$ python3 -q
>>> import numpy as np
>>> from numpy import linalg as LA
>>> np.set_printoptions(suppress=True, linewidth=140)
>>> rd = lambda a: np.round(a, 1) + 0
>>> K = np.loadtxt("mat.csv", delimiter=",")
>>> print(K)
[[ 0.  0.  0.  0.  0.]
 [ 0.  0.  2.  0.  0.]
 [ 0.  0.  0.  0.  0.]
 [ 0.  0. 11.  2.  0.]
 [ 0.  0.  5.  3.  0.]
 [ 2.  0.  7.  5.  1.]
 [16. 20. 11.  9. 35.]
 [ 3.  8. 16.  6.  2.]
 [ 5.  0. 26. 16.  0.]
 [ 0.  2. 13.  3.  0.]
 [ 0. 18.  0.  0. 15.]
 [ 0.  0.  0.  2.  0.]
 [ 7. 12.  0.  1. 24.]
 [12. 14.  7.  7. 27.]
 [ 4.  0. 18. 11.  0.]
 [ 0. 11.  9.  0.  2.]
 [ 0.  0.  0.  0.  0.]
 [ 6.  6. 14.  8.  7.]
 [20. 21. 22. 15. 35.]
 [ 0.  0.  1.  1.  0.]
 [ 0.  0.  0.  0.  0.]]
>>> Xs = K - K.mean(axis=0)
>>> left, s, VT = LA.svd(Xs, full_matrices=False)
>>> print((np.sign(left[:, 0]) == np.sign(left[0, 0])).astype(int))
[1 1 1 1 1 1 0 1 1 1 0 1 0 0 1 1 1 0 0 1 1]
>>> print(rd(Xs.mean(axis=0)))
[0. 0. 0. 0. 0.]
>>> print(rd(s ** 2 / (s ** 2).sum()))
[0.7 0.2 0.  0.  0. ]
>>> Xs = (K - K.mean(axis=0)) / K.std(axis=0)
>>> print(rd(Xs.std(axis=0)))
[1. 1. 1. 1. 1.]
>>> print(np.argwhere(np.abs(Xs) > 2))
[[ 6  0]
 [ 6  4]
 [ 8  2]
 [ 8  3]
 [18  0]
 [18  1]
 [18  3]
 [18  4]]
>>> beta = LA.lstsq(np.delete(Xs, 2, axis=1), Xs[:, 2])[0]
>>> print(np.abs(beta).argmax())
3
>>> arr = np.load("out11.npy")
>>> print(arr)
[[  1  -2   4  -8]
 [  1  -1   1  -1]
 [  1   0   0   0]
 [  1   1   1   1]
 [  1   2   4   8]
 [  1   3   9  27]
 [  1   4  16  64]
 [  1   5  25 125]
 [  1   6  36 216]]
>>> # column 3 is much longer than the rest
>>> hat = arr @ LA.solve(arr.T @ arr, arr.T)
>>> print(rd(LA.eigvalsh(hat)))
[0. 0. 0. 0. 0. 1. 1. 1. 1.]
>>> print(np.allclose(hat @ hat, hat))
True
>>> print(rd(np.trace(hat)))
4.0
>>> print(rd(hat))
[[ 0.9  0.3  0.  -0.1 -0.1  0.   0.1  0.1 -0.1]
 [ 0.3  0.3  0.3  0.2  0.1  0.  -0.1 -0.1  0.1]
 [ 0.   0.3  0.4  0.3  0.2  0.  -0.1 -0.1  0.1]
 [-0.1  0.2  0.3  0.3  0.2  0.1  0.   0.   0. ]
 [-0.1  0.1  0.2  0.2  0.3  0.2  0.2  0.1 -0.1]
 [ 0.   0.   0.   0.1  0.2  0.3  0.3  0.2 -0.1]
 [ 0.1 -0.1 -0.1  0.   0.2  0.3  0.4  0.3  0. ]
 [ 0.1 -0.1 -0.1  0.   0.1  0.2  0.3  0.3  0.3]
 [-0.1  0.1  0.1  0.  -0.1 -0.1  0.   0.3  0.9]]
>>> out = np.c_[arr[:, :2] @ np.array([[0, 5], [0, 1]]), np.array([-2, 3, 0, 2, -2, -2, 1, 0, 0])]
>>> print(out)
[[ 0  3 -2]
 [ 0  4  3]
 [ 0  5  0]
 [ 0  6  2]
 [ 0  7 -2]
 [ 0  8 -2]
 [ 0  9  1]
 [ 0 10  0]
 [ 0 11  0]]
>>> print(rd(LA.lstsq(arr, out[:, 0])[0]))
[0. 0. 0. 0.]
>>> O, r_ = LA.qr(arr)
>>> print(rd(np.trace(O @ O.T)))
4.0
>>> print(rd(O.T @ O))
[[1. 0. 0. 0.]
 [0. 1. 0. 0.]
 [0. 0. 1. 0.]
 [0. 0. 0. 1.]]
>>> print(rd(O @ r_))
[[  1.  -2.   4.  -8.]
 [  1.  -1.   1.  -1.]
 [  1.   0.   0.   0.]
 [  1.   1.   1.   1.]
 [  1.   2.   4.   8.]
 [  1.   3.   9.  27.]
 [  1.   4.  16.  64.]
 [  1.   5.  25. 125.]
 [  1.   6.  36. 216.]]
>>> print(abs(r_[0, 0]), rd(LA.norm(arr[:, 0])))
3.0 3.0
>>> print(rd(r_))
[[  -3.    -6.   -32.  -144. ]
 [   0.     7.7   31.   184.4]
 [   0.     0.    17.5  105.3]
 [   0.     0.     0.   -37.8]]
